% python3 -q
>>> import numpy as np
>>> np.set_printoptions(precision=1, suppress=True, linewidth=120, legacy="1.25")
>>> A = np.load("w.npy")
>>> print(A)
[[-4  0  0  0  0  0]
 [ 4 -9  0  0  0  0]
 [ 7  1 -5  0  0  0]
 [-1  5 -2 -7  0  0]
 [-3  2  1  7 -1  0]
 [ 4  6  2 -8 -7  4]]
>>> w1 = np.array([[3, 2], [-1, 1], [1, 1], [3, 3], [-1, 0], [3, -2]])
>>> b = np.array([3, 0])
>>> H = np.maximum(A @ w1 + b, 0)
>>> print(H)
[[ 0  0]
 [24  0]
 [18 10]
 [ 0  0]
 [15 18]
 [ 6  0]]
>>> print((H > 0).mean(axis=0))
[0.7 0.3]
>>> W2 = np.array([[1, 1, 0], [1, 2, 2]])
>>> print((H @ W2).round(6).argmax(axis=1))
[0 0 1 0 1 0]
>>> O, r_ = np.linalg.qr(H)
>>> print(np.round(np.trace(O @ O.T), 1))
2.0
>>> print(O.round(1) + 0)
[[ 0.   0. ]
 [-0.7 -0.6]
 [-0.5  0.2]
 [ 0.   0. ]
 [-0.4  0.8]
 [-0.2 -0.1]]
>>> print(O.shape, r_.shape)
(6, 2) (2, 2)
>>> print(np.abs(np.diag(r_)))
[34.1 15.8]
>>> print(np.round(O @ r_, 1) + 0)
[[ 0.  0.]
 [24.  0.]
 [18. 10.]
 [ 0.  0.]
 [15. 18.]
 [ 6.  0.]]
>>> print(np.round(O.T @ O, 1) + 0)
[[1. 0.]
 [0. 1.]]
>>> t3 = np.stack([A, 3 * A, A[::-1]])
>>> print(np.linalg.norm(t3, axis=(1, 2)))
[22.7 68.1 22.7]
>>> print((t3 @ A.T).shape)
(3, 6, 6)
>>> print(np.einsum("bij,cij->bc", t3, t3))
[[ 516 1548  -76]
 [1548 4644 -228]
 [ -76 -228  516]]
>>> print(t3.sum(axis=0))
[[-12   6   2  -8  -7   4]
 [ 13 -34   1   7  -1   0]
 [ 27   9 -22  -7   0   0]
 [  3  21 -13 -28   0   0]
 [ -8  -1   4  28  -4   0]
 [ 12  24   8 -32 -28  16]]
>>> print(np.linalg.matrix_rank(t3.reshape(3, -1)))
2
>>> print(np.linalg.matrix_rank(t3))
[6 6 6]
>>> O, r_ = np.linalg.qr(A)
>>> print(np.abs(np.diag(r_)))
[10.3 12.   5.1  9.9  2.8  0.3]
>>> U, s, vt = np.linalg.svd(A, full_matrices=False)
>>> print(np.cumsum(s ** 2) / np.sum(s ** 2))
[0.5 0.8 0.9 1.  1.  1. ]
>>> print((s > 1e-8).sum())
6
>>> print(np.round(U.T @ A @ vt.T, 1) + 0)
[[16.2  0.   0.   0.   0.   0. ]
 [ 0.  11.9  0.   0.   0.   0. ]
 [ 0.   0.   7.6  0.   0.   0. ]
 [ 0.   0.   0.   7.1  0.   0. ]
 [ 0.   0.   0.   0.   1.9  0. ]
 [ 0.   0.   0.   0.   0.   0.3]]
>>> print(np.abs(U[:, 0]).round(6).argmax())
5
>>> print(s)
[16.2 11.9  7.6  7.1  1.9  0.3]
>>> A2 = np.array([[-7, 5, 4], [9, 9, 4], [-6, -2, 3]])
>>> A2[-1] = A2[0]
>>> arr = A2 + 0.3 * np.eye(3)
>>> print(arr)
[[-6.7  5.   4. ]
 [ 9.   9.3  4. ]
 [-7.   5.   4.3]]
>>> print(arr.sum(axis=1))
[ 2.3 22.3  2.3]
>>> print(arr.shape)
(3, 3)
>>> print(arr - arr[0])
[[ 0.   0.   0. ]
 [15.7  4.3  0. ]
 [-0.3  0.   0.3]]
>>> print(np.linalg.svd(arr, compute_uv=False))
[13.6 13.3  0.1]
>>> print(np.linalg.matrix_rank(arr))
3
>>> th = np.radians(60)
>>> r_ = np.eye(3)
>>> r_[2, 2] = r_[0, 0] = np.cos(th)
>>> r_[2, 0], r_[0, 2] = -np.sin(th), np.sin(th)
>>> print(r_)
[[ 0.5  0.   0.9]
 [ 0.   1.   0. ]
 [-0.9  0.   0.5]]
>>> A2 = arr @ r_.T
>>> print(np.allclose(np.linalg.norm(arr, axis=1), np.linalg.norm(A2, axis=1)))
True
>>> print(np.allclose(arr @ arr.T, A2 @ A2.T))
True
>>> print(np.round(np.linalg.det(r_), 1), np.trace(r_))
1.0 2.0
>>> print(np.abs(A2 - arr).max(axis=0))
[7.2 0.  9.8]
>>> print(np.count_nonzero(r_))
5
>>> print(r_.mean(axis=0))
[-0.1  0.3  0.5]
>>> print(np.round(np.linalg.norm(r_), 1))
1.7
>>> print(np.unravel_index(np.abs(r_).argmax(), r_.shape))
(1, 1)
>>> print(np.linalg.matrix_rank(arr, rtol=0.1))
2
>>> print(np.abs(np.linalg.svd(arr)[2][-1]))
[0.1 0.5 0.8]
>>> print(np.argsort(-np.linalg.norm(arr, axis=0).round(6), kind="stable")[:3])
[0 1 2]
>>> print(np.linalg.cond(arr) > 100)
False
>>> f = np.array([-8, -5, 4])
>>> K = f[np.abs(np.subtract.outer(np.arange(3), np.arange(3)))]
>>> print(K)
[[-8 -5  4]
 [-5 -8 -5]
 [ 4 -5 -8]]
>>> O, r_ = np.linalg.qr(K)
>>> print(O.round(1) + 0)
[[-0.8  0.   0.6]
 [-0.5 -0.6 -0.7]
 [ 0.4 -0.8  0.4]]
>>> print(round(abs(r_[0, 0]), 1), round(float(np.linalg.norm(K[:, 0])), 1))
10.2 10.2
>>> print(O.shape, r_.shape)
(3, 3) (3, 3)
>>> print(np.round(O.T @ O, 1) + 0)
[[1. 0. 0.]
 [0. 1. 0.]
 [0. 0. 1.]]
>>> print(np.abs(np.diag(r_)))
[10.2  8.9  2.4]
>>> print(np.allclose(r_.T @ r_, K.T @ K))
True
>>> print(round(np.trace(O @ O.T), 1))
3.0
>>> feats = np.array([[0.0, 0.0, 0.0, 0.0, 0.0, 0.0],
...     [0.1, 0.7, -0.6, 0.3, 0.0, 0.3],
...     [0.0, -0.3, 0.3, -0.1, 0.0, -0.1],
...     [0.1, 1.0, -0.8, 0.4, -0.1, 0.4]])
>>> print(feats)
[[ 0.   0.   0.   0.   0.   0. ]
 [ 0.1  0.7 -0.6  0.3  0.   0.3]
 [ 0.  -0.3  0.3 -0.1  0.  -0.1]
 [ 0.1  1.  -0.8  0.4 -0.1  0.4]]
>>> U, s, vt = np.linalg.svd(feats)
>>> V = vt[:(s > 1e-8).sum()]
>>> rng = np.random.default_rng(5429)
>>> vec = feats[3] + -1 * feats[0] + rng.integers(2) * np.eye(6)[0]
>>> print(vec)
[ 0.1  1.  -0.8  0.4 -0.1  0.4]
>>> print(np.round(V.T @ V, 1) + 0)
[[ 0.4  0.   0.2  0.3  0.2  0.3]
 [ 0.   0.6 -0.3  0.2 -0.3  0.2]
 [ 0.2 -0.3  0.7  0.  -0.3  0. ]
 [ 0.3  0.2  0.   0.3  0.   0.3]
 [ 0.2 -0.3 -0.3  0.   0.7  0. ]
 [ 0.3  0.2  0.   0.3  0.   0.3]]
>>> print(np.linalg.matrix_rank(np.vstack([feats, vec])))
3
>>> print(np.round(feats @ np.linalg.pinv(feats) @ feats, 1) + 0)
[[ 0.   0.   0.   0.   0.   0. ]
 [ 0.1  0.7 -0.6  0.3  0.   0.3]
 [ 0.  -0.3  0.3 -0.1  0.  -0.1]
 [ 0.1  1.  -0.8  0.4 -0.1  0.4]]
>>> print(round(np.trace(np.linalg.pinv(feats) @ feats), 1))
3.0
>>> print(np.linalg.lstsq(feats[:-1].T, feats[-1])[2])
2
>>> F = np.load("layer6.npy")
>>> print(F)
[[-1.  1.  0.  0.]
 [ 0. -1.  1.  0.]
 [ 0.  0. -1.  1.]
 [ 0.  0.  0. -1.]]
>>> print(F @ F)
[[ 1. -2.  1.  0.]
 [ 0.  1. -2.  1.]
 [ 0.  0.  1. -2.]
 [ 0.  0.  0.  1.]]
>>> print(np.trace(F))
-4.0
>>> print((F - F.T) / 2)
[[ 0.   0.5  0.   0. ]
 [-0.5  0.   0.5  0. ]
 [ 0.  -0.5  0.   0.5]
 [ 0.   0.  -0.5  0. ]]
>>> print(np.linalg.matrix_power(F, 2))
[[ 1. -2.  1.  0.]
 [ 0.  1. -2.  1.]
 [ 0.  0.  1. -2.]
 [ 0.  0.  0.  1.]]
>>> print((F + F.T) / 2)
[[-1.   0.5  0.   0. ]
 [ 0.5 -1.   0.5  0. ]
 [ 0.   0.5 -1.   0.5]
 [ 0.   0.   0.5 -1. ]]
>>> print(np.allclose(F, F.T))
False
>>> print(np.sort(np.linalg.eigvals(F)))
[-1. -1. -1. -1.]
>>> print(np.linalg.matrix_rank(F - F[0, 0] * np.eye(4)))
3
>>> print([int(np.linalg.matrix_rank(np.linalg.matrix_power(F, p))) for p in range(1, 5)])
[4, 4, 4, 4]
>>> print(np.linalg.matrix_power(F - np.diag(np.diag(F)), 4))
[[0. 0. 0. 0.]
 [0. 0. 0. 0.]
 [0. 0. 0. 0.]
 [0. 0. 0. 0.]]
>>> print(np.einsum("ii->", F))
-4.0
>>> print(round(np.linalg.det(F.T), 1))
1.0
>>> print(np.kron(np.eye(2, dtype=int), F))
[[-1.  1.  0.  0. -0.  0.  0.  0.]
 [ 0. -1.  1.  0.  0. -0.  0.  0.]
 [ 0.  0. -1.  1.  0.  0. -0.  0.]
 [ 0.  0.  0. -1.  0.  0.  0. -0.]
 [-0.  0.  0.  0. -1.  1.  0.  0.]
 [ 0. -0.  0.  0.  0. -1.  1.  0.]
 [ 0.  0. -0.  0.  0.  0. -1.  1.]
 [ 0.  0.  0. -0.  0.  0.  0. -1.]]
>>> print(np.einsum("ij,ji->", F, F))
4.0
>>> O = F.astype(float).copy()
>>> for j in range(4):
...     O[:, j] -= O[:, :j] @ (O[:, :j].T @ O[:, j])
...     O[:, j] /= np.linalg.norm(O[:, j])
... 
>>> print(O)
[[-1.  0.  0.  0.]
 [ 0. -1.  0.  0.]
 [ 0.  0. -1.  0.]
 [ 0.  0.  0. -1.]]
>>> print(O.T @ O)
[[1. 0. 0. 0.]
 [0. 1. 0. 0.]
 [0. 0. 1. 0.]
 [0. 0. 0. 1.]]
>>> U, s, vt = np.linalg.svd(F, full_matrices=False)
>>> print(round(float(np.sqrt((s ** 2).sum())), 1), np.round(np.linalg.norm(F), 1))
2.6 2.6
>>> print(s)
[1.9 1.5 1.  0.3]
>>> print(np.round(U.T @ U, 1) + 0)
[[1. 0. 0. 0.]
 [0. 1. 0. 0.]
 [0. 0. 1. 0.]
 [0. 0. 0. 1.]]
>>> print(np.allclose(U * s @ vt, F))
True
>>> print(s / s[0])
[1.  0.8 0.5 0.2]
>>> m1 = np.loadtxt("mat.csv", delimiter=",")
>>> print(m1)
[[-1. -2.  0.  6.]
 [-1.  3. -3. -9.]
 [ 0.  3.  3. -9.]
 [-3.  0. -1.  0.]
 [ 2.  2. -2. -6.]
 [-2.  2.  1. -6.]]
>>> U, s, vt = np.linalg.svd(m1)
>>> print(np.argmax(s[:-1] / (s[1:] + 1e-6)) + 1)
3
>>> print(s.round(1) + 0)
[17.3  4.9  4.4  0. ]
>>> A2 = U[:, :3] @ np.diag(s[:3]) @ vt[:3]
>>> print(A2.round(1) + 0)
[[-1. -2.  0.  6.]
 [-1.  3. -3. -9.]
 [ 0.  3.  3. -9.]
 [-3.  0. -1.  0.]
 [ 2.  2. -2. -6.]
 [-2.  2.  1. -6.]]
>>> print(np.round(np.linalg.norm(m1 - A2) / np.linalg.norm(m1), 1))
0.0
>>> print(round(float(np.abs(m1 - A2).max()), 1))
0.0
>>> print(np.linalg.matrix_rank(A2))
3
>>> vec = np.array([-2, 2, 0, -1])
>>> h1 = np.maximum(m1 @ vec, 0)
>>> print(h1)
[ 0. 17. 15.  6.  6. 14.]
>>> print(m1.T @ h1)
[ -51.  136.  -10. -408.]
>>> print(np.tanh(m1 @ vec))
[-1.  1.  1.  1.  1.  1.]
>>> print(np.maximum(m1 @ vec, 0) - np.maximum(-m1 @ vec, 0))
[-8. 17. 15.  6.  6. 14.]
>>> P = np.triu(np.array([[-1, -1, 1, 2], [2, 1, -2, 1], [2, 0, -2, 1], [-2, 1, 0, 0]]), 1) + np.eye(4)
>>> A2 = P @ F @ np.linalg.inv(P)
>>> print(np.poly(A2))
[1. 4. 6. 4. 1.]
>>> print(np.linalg.matrix_rank(A2))
4
>>> print(np.trace(A2), np.trace(F))
-4.0 -4.0
>>> print(P @ F - F @ P)
[[ 0.  0.  1.  0.]
 [ 0.  0.  0. -3.]
 [ 0.  0.  0.  0.]
 [ 0.  0.  0.  0.]]
>>> print(np.round(np.linalg.det(A2), 1))
1.0
>>> t3 = np.stack([m1, -2 * m1, m1[::-1]])
>>> print(t3.sum(axis=0))
[[ -1.   4.   1. -12.]
 [  3.  -1.   1.   3.]
 [ -3.  -3.  -4.   9.]
 [  3.   3.   4.  -9.]
 [ -3.   1.  -1.  -3.]
 [  1.  -4.  -1.  12.]]
>>> print(np.linalg.norm(t3, axis=(1, 2)))
[18.5 37.  18.5]
>>> mat = np.load("test15.npy")
>>> print(mat)
[[ 9.4  3.9  5.6]
 [ 9.2 -4.  -5.8]
 [ 8.  -4.2 -3.8]
 [ 9.9  1.9  1.7]
 [ 7.6  0.4  4. ]
 [ 5.  -1.   6.9]
 [ 8.9  5.9  9.4]
 [ 9.6  9.7 13.8]
 [ 6.1 -1.2  4.4]
 [ 7.   1.1  6.1]
 [ 6.7 -2.   2.1]
 [ 9.   9.2 14.3]
 [ 9.7  6.3  8.6]
 [ 6.5 -1.2  3.8]
 [11.2  6.8  6.4]
 [ 6.6  2.3  8.8]
 [ 7.9 -2.4 -1. ]
 [ 6.3  4.4 12.5]
 [ 6.6  0.3  5.8]
 [ 7.8  1.3  4.8]
 [ 5.1 -3.5  3.1]
 [ 6.9  7.2 15.5]
 [10.4  0.8 -1.1]
 [11.5 12.  13.6]]
>>> W2 = mat[[15, 9]].astype(float)
>>> for _ in range(6):
...     labels = np.linalg.norm(mat[:, None] - W2, axis=-1).argmin(axis=1)
...     W2 = np.array([mat[labels == j].mean(axis=0) for j in range(2)])
... 
>>> print(labels)
[1 1 1 1 1 1 0 0 1 1 1 0 0 1 0 0 1 0 1 1 1 0 1 0]
>>> print(np.bincount(labels))
[ 9 15]
>>> print(W2)
[[ 8.9  7.1 11.4]
 [ 7.5 -0.7  2.4]]
>>> print(np.abs(W2[1] - W2[0]).argmax())
2
>>> M = np.loadtxt("data.csv", delimiter=",")
>>> print(M)
[[ 4.  1.  1.]
 [-4.  0. -2.]
 [ 2.  1.  3.]]
>>> A2 = M / np.sqrt((M ** 2).mean(axis=1, keepdims=True))
>>> print(A2[0])
[1.6 0.4 0.4]
